$ python -q
>>> import numpy as np
>>> np.set_printoptions(precision=2, suppress=True, linewidth=160)
>>> arr = np.load("test13.npy")
>>> arr
array([[4, 0, 0],
       [0, 4, 4],
       [0, 4, 4]])
>>> rk = np.linalg.matrix_rank(arr)
>>> rk
np.int64(2)
>>> ns = np.linalg.svd(arr)[2][rk:].T
>>> [int(np.linalg.matrix_rank(arr[:i])) for i in range(1, len(arr) + 1)]
[1, 2, 2]
>>> ns[:, 0] / ns[np.abs(ns[:, 0]).round(6).argmax(), 0]
array([-0.,  1., -1.])
>>> [int(np.linalg.matrix_rank(np.delete(arr, i, axis=0))) for i in range(3)]
[1, 2, 2]
>>> np.round(np.linalg.det(arr), 2)
np.float64(0.0)
>>> round(float(np.abs(np.linalg.eigvals(arr)).max()), 2)
8.0
>>> (arr - arr.T) / 2
array([[0., 0., 0.],
       [0., 0., 0.],
       [0., 0., 0.]])
>>> np.linalg.matrix_power(arr, 2)
array([[16,  0,  0],
       [ 0, 32, 32],
       [ 0, 32, 32]])
>>> np.sort(np.abs(np.linalg.eigvals(arr)))
array([0., 4., 8.])
>>> arr @ arr
array([[16,  0,  0],
       [ 0, 32, 32],
       [ 0, 32, 32]])
>>> Y = np.array([[1], [-3], [2]])
>>> Z = np.array([[-2, 0, -2]])
>>> M = Y @ Z
>>> M
array([[-2,  0, -2],
       [ 6,  0,  6],
       [-4,  0, -4]])
>>> gram = M.T @ M
>>> (M @ M.T).shape
(3, 3)
>>> np.trace(gram), (M ** 2).sum()
(np.int64(112), np.int64(112))
>>> gram
array([[56,  0, 56],
       [ 0,  0,  0],
       [56,  0, 56]])
>>> np.diag(gram)
array([56,  0, 56])
>>> blk = np.stack([M, 2 * M, M[::-1]])
>>> (blk @ M.T).shape
(3, 3, 3)
>>> np.trace(M)
np.int64(-6)
>>> np.sort(np.abs(np.linalg.eigvals(M)))
array([0., 0., 6.])
>>> np.allclose(M, M.T)
False
>>> (M - M.T) / 2
array([[ 0., -3.,  1.],
       [ 3.,  0.,  3.],
       [-1., -3.,  0.]])
>>> M @ M
array([[ 12,   0,  12],
       [-36,   0, -36],
       [ 24,   0,  24]])
>>> feats = np.load("sample2.npy")
>>> feats
array([[-18.08,  -4.3 ,  -7.39],
       [-19.93,   1.14,   1.27],
       [ -7.99,  18.02,  -3.36],
       [-14.69,  -7.44,  11.35],
       [  1.34,   2.71,  19.77],
       [  1.08,   7.71,  18.42],
       [-12.53,  11.4 , -10.64],
       [-13.36, -13.3 ,  -6.67],
       [ -5.4 ,  17.22,   8.61],
       [ -9.55, -15.93,   7.41],
       [  0.98,  17.21, -10.15],
       [-18.11,   5.12,   6.77],
       [  6.94, -11.64, -14.71],
       [  5.21, -13.43,  13.87],
       [ -8.86, -14.7 ,  10.27],
       [-16.57, -10.6 ,   3.58],
       [-19.13,   1.49,  -5.65],
       [  0.33,  18.4 ,  -7.83]])
>>> idx = feats[:, 0] > np.median(feats[:, 0])
>>> u = feats[idx].mean(axis=0) - feats[~idx].mean(axis=0)
>>> idx.astype(int)
array([0, 0, 1, 0, 1, 1, 0, 0, 1, 0, 1, 0, 1, 1, 1, 0, 0, 1])
>>> u
array([15.06,  8.21,  3.87])
>>> round((((feats - feats.mean(axis=0)) @ u > 0) == idx).mean(), 2)
np.float64(0.94)
>>> def softmax(z):
...     e = np.exp(z - z.max(axis=-1, keepdims=True))
...     return e / e.sum(axis=-1, keepdims=True)
... 
>>> np.round(softmax(M[1] + -2), 2) + 0
array([0.5, 0. , 0.5])
>>> softmax(M).sum(axis=1)
array([1., 1., 1.])
>>> np.round(softmax(10 * M[1]), 2) + 0
array([0.5, 0. , 0.5])
>>> S = M @ M.T / np.sqrt(3)
>>> np.round(softmax(S), 2) + 0
array([[0.01, 0.  , 0.99],
       [0.  , 1.  , 0.  ],
       [0.  , 0.  , 1.  ]])
>>> softmax(S)[1] @ M
array([6., 0., 6.])
>>> round(float(np.linalg.norm(feats) ** 2 / np.linalg.norm(feats, 2) ** 2), 2)
2.44
>>> round(np.linalg.norm(feats[12] - feats[10]), 2)
np.float64(29.81)
>>> np.round(np.linalg.norm(feats[12], 1), 2), round(float(np.linalg.norm(feats[12], np.inf)), 2)
(np.float64(33.29), 14.71)
>>> np.round(np.linalg.norm(feats, 2), 2)
np.float64(54.29)
>>> np.round(np.linalg.norm(feats, "nuc"), 2)
np.float64(146.2)
>>> Xs = feats - feats.mean(axis=0)
>>> V = np.linalg.svd(Xs)[2][:2]
>>> Y = Xs - Xs @ V.T @ V
>>> np.round(np.cov(Xs @ V.T, rowvar=False), 2) + 0
array([[167.44,   0.  ],
       [  0.  , 110.04]])
>>> np.linalg.norm(Y, axis=1).round(6).argmax()
np.int64(12)
>>> Y.std(axis=0)
array([7.07, 2.26, 3.3 ])
>>> np.diag(V.T @ V)
array([0.24, 0.92, 0.84])
>>> round(np.linalg.norm(Y) / np.linalg.norm(Xs), 2)
np.float64(0.45)
>>> Y = np.c_[feats[:, :1] @ np.array([[-1]]), np.array([1, 0, 5, 3, 0, 5, 1, 2, 2, 5, 2, 2, 1, 1, 2, 4, 2, 3])]
>>> Y
array([[18.08,  1.  ],
       [19.93,  0.  ],
       [ 7.99,  5.  ],
       [14.69,  3.  ],
       [-1.34,  0.  ],
       [-1.08,  5.  ],
       [12.53,  1.  ],
       [13.36,  2.  ],
       [ 5.4 ,  2.  ],
       [ 9.55,  5.  ],
       [-0.98,  2.  ],
       [18.11,  2.  ],
       [-6.94,  1.  ],
       [-5.21,  1.  ],
       [ 8.86,  2.  ],
       [16.57,  4.  ],
       [19.13,  2.  ],
       [-0.33,  3.  ]])
>>> np.round(np.linalg.norm(Y - feats @ np.linalg.lstsq(feats, Y)[0], axis=0), 2) + 0
array([0. , 9.1])
>>> Y = np.array([[2, -1], [-1, 2]])
>>> mat = np.tril(Y)
>>> mat
array([[ 2,  0],
       [-1,  2]])
>>> # triangular, det is the product of the diagonal
>>> u = np.array([4, 7])
>>> Y = mat + np.outer(u, np.eye(2)[0])
>>> round(np.linalg.det(Y) / np.linalg.det(mat), 2), np.round(1 + np.linalg.solve(mat, u)[0], 2)
(np.float64(3.0), np.float64(3.0))
>>> np.linalg.matrix_rank(Y - mat)
np.int64(1)
>>> Y = np.array([[-3, -5], [-1, 4]])
>>> Y[-1] = Y[0]
>>> E = Y + 0.1 * np.eye(2)
>>> E
array([[-2.9, -5. ],
       [-3. , -4.9]])
>>> hat = np.triu(np.array([[0, 3], [-1, 0]]), 1) + np.eye(2)
>>> Y = hat @ E @ np.linalg.inv(hat)
>>> np.poly(Y)
array([ 1.  ,  7.8 , -0.79])
>>> np.linalg.matrix_rank(Y)
np.int64(2)
>>> np.abs(np.linalg.svd(E)[2][-1])
array([0.86, 0.51])
>>> round(np.linalg.norm(E, 2) / np.linalg.norm(E), 2)
np.float64(1.0)
>>> O = E.astype(float).copy()
>>> for j in range(2):
...     O[:, j] -= O[:, :j] @ (O[:, :j].T @ O[:, j])
...     O[:, j] /= np.linalg.norm(O[:, j])
... 
>>> np.round(O.T @ E, 2) + 0
array([[4.17, 7.  ],
       [0.  , 0.19]])
>>> ev, V = np.linalg.eig(E)
>>> round(np.prod(ev), 2)
np.float64(-0.79)
>>> np.sort(np.linalg.eigvals(E.T))
array([-7.9,  0.1])
>>> np.round(E @ V[:, 0] - ev[0] * V[:, 0], 2) + 0
array([0., 0.])
>>> J = np.array([[0, -2, 1], [-2, 2, 2], [-1, 0, 0], [2, -4, -1]])
>>> blk = np.stack([J, -3 * J, J[::-1]])
>>> (blk @ J.T).shape
(3, 4, 4)
>>> np.linalg.norm(blk, axis=(1, 2))
array([ 6.24, 18.73,  6.24])
>>> blk.sum(axis=0)
array([[ 2,  0, -3],
       [ 3, -4, -4],
       [ 0,  2,  2],
       [-4,  6,  3]])
>>> gram = J.T @ J
>>> np.linalg.eigvalsh(gram)[::-1]
array([33.12,  5.26,  0.62])
>>> np.linalg.matrix_rank(gram)
np.int64(3)
>>> np.allclose(gram, gram.T)
True
>>> np.diag(gram)
array([ 9, 24,  6])
>>> (J @ J.T).shape
(4, 4)
>>> O, r_ = np.linalg.qr(J)
>>> np.round(O.T @ O, 2) + 0
array([[1., 0., 0.],
       [0., 1., 0.],
       [0., 0., 1.]])
>>> np.abs(np.diag(r_))
array([3.  , 2.83, 1.22])
>>> r_
array([[-3.  ,  4.  ,  2.  ],
       [ 0.  ,  2.83, -0.71],
       [ 0.  ,  0.  ,  1.22]])
>>> O.shape, r_.shape
((4, 3), (3, 3))
>>> m1 = np.loadtxt("m.csv", delimiter=",")
>>> m1
array([[2., 1., 0., 0.],
       [0., 2., 1., 0.],
       [0., 0., 2., 1.],
       [0., 0., 0., 2.]])
>>> # triangular: eigenvalues sit on the diagonal
>>> np.linalg.matrix_rank(m1 - m1[0, 0] * np.eye(4))
np.int64(3)
>>> m1 @ m1
array([[4., 4., 1., 0.],
       [0., 4., 4., 1.],
       [0., 0., 4., 4.],
       [0., 0., 0., 4.]])
>>> np.sort(np.linalg.eigvals(m1))
array([2., 2., 2., 2.])
>>> np.linalg.matrix_power(m1 - np.diag(np.diag(m1)), 4)
array([[0., 0., 0., 0.],
       [0., 0., 0., 0.],
       [0., 0., 0., 0.],
       [0., 0., 0., 0.]])
>>> [int(np.linalg.matrix_rank(np.linalg.matrix_power(m1, p))) for p in range(1, 5)]
[4, 4, 4, 4]
>>> u = np.array([-1, 3, -3, -2])
>>> Y = m1 + np.outer(u, np.eye(4)[3])
>>> np.linalg.matrix_rank(Y - m1)
np.int64(1)
>>> x = np.array([6, -8, -5, -2])
>>> target = m1 @ x
>>> coef, lr = np.zeros(4), 1 / np.linalg.norm(m1, 2) ** 2
>>> for i in range(6):
...     coef -= lr * m1.T @ (m1 @ coef - target)
...     if i % 2 == 0: print(i, round(np.linalg.norm(m1 @ coef - target), 2))
... 
0 9.25
2 4.5
4 2.6
>>> round(np.linalg.cond(m1), 2)
np.float64(2.27)
>>> coef
array([ 5.04, -6.99, -5.73, -1.66])
>>> u = np.array([0, 2, 0]) + 0.5
>>> X = np.outer(u, u) / (u @ u)
>>> X
array([[0.04, 0.19, 0.04],
       [0.19, 0.93, 0.19],
       [0.04, 0.19, 0.04]])
>>> # row 2 repeats row 0
>>> x = np.array([-1, -1, -2])
>>> X @ X @ x
array([-0.3 , -1.48, -0.3 ])
>>> np.linalg.eigvalsh(2 * X - np.eye(3))
array([-1., -1.,  1.])
>>> np.round((x - X @ x) @ (X @ x), 2)
np.float64(0.0)
>>> np.eye(3) - X
array([[ 0.96, -0.19, -0.04],
       [-0.19,  0.07, -0.19],
       [-0.04, -0.19,  0.96]])
>>> (X + X.T) / 2
array([[0.04, 0.19, 0.04],
       [0.19, 0.93, 0.19],
       [0.04, 0.19, 0.04]])
>>> np.round(np.sort(np.abs(np.linalg.eigvals(X))), 2) + 0
array([0., 0., 1.])
>>> (X - X.T) / 2
array([[0., 0., 0.],
       [0., 0., 0.],
       [0., 0., 0.]])
>>> np.allclose(X, X.T)
True
>>> rng = np.random.default_rng(462)
>>> Y = X + rng.integers(-2, 3, (3, 1)) @ rng.integers(-2, 3, (1, 3))
>>> Y
array([[ 0.04, -1.81, -0.96],
       [ 0.19, -3.07, -1.81],
       [ 0.04,  4.19,  2.04]])
>>> Y - X
array([[ 0., -2., -1.],
       [ 0., -4., -2.],
       [ 0.,  4.,  2.]])
>>> np.abs(Y - X).sum(axis=1)
array([3., 6., 6.])
>>> round(float(np.trace(np.linalg.pinv(Y) @ Y)), 2)
2.0
>>> np.abs(np.diag(np.linalg.qr(Y)[1])) > 1e-9
array([ True,  True, False])
>>> np.unique(Y.round(6), axis=0).shape
(3, 3)
>>> u, r1 = X[1], X[2]
>>> round(float(u @ u), 2)
0.93
>>> pr = (u @ r1) / (u @ u) * u
>>> (r1 - pr) @ u
np.float64(0.0)
>>> pr
array([0.04, 0.19, 0.04])
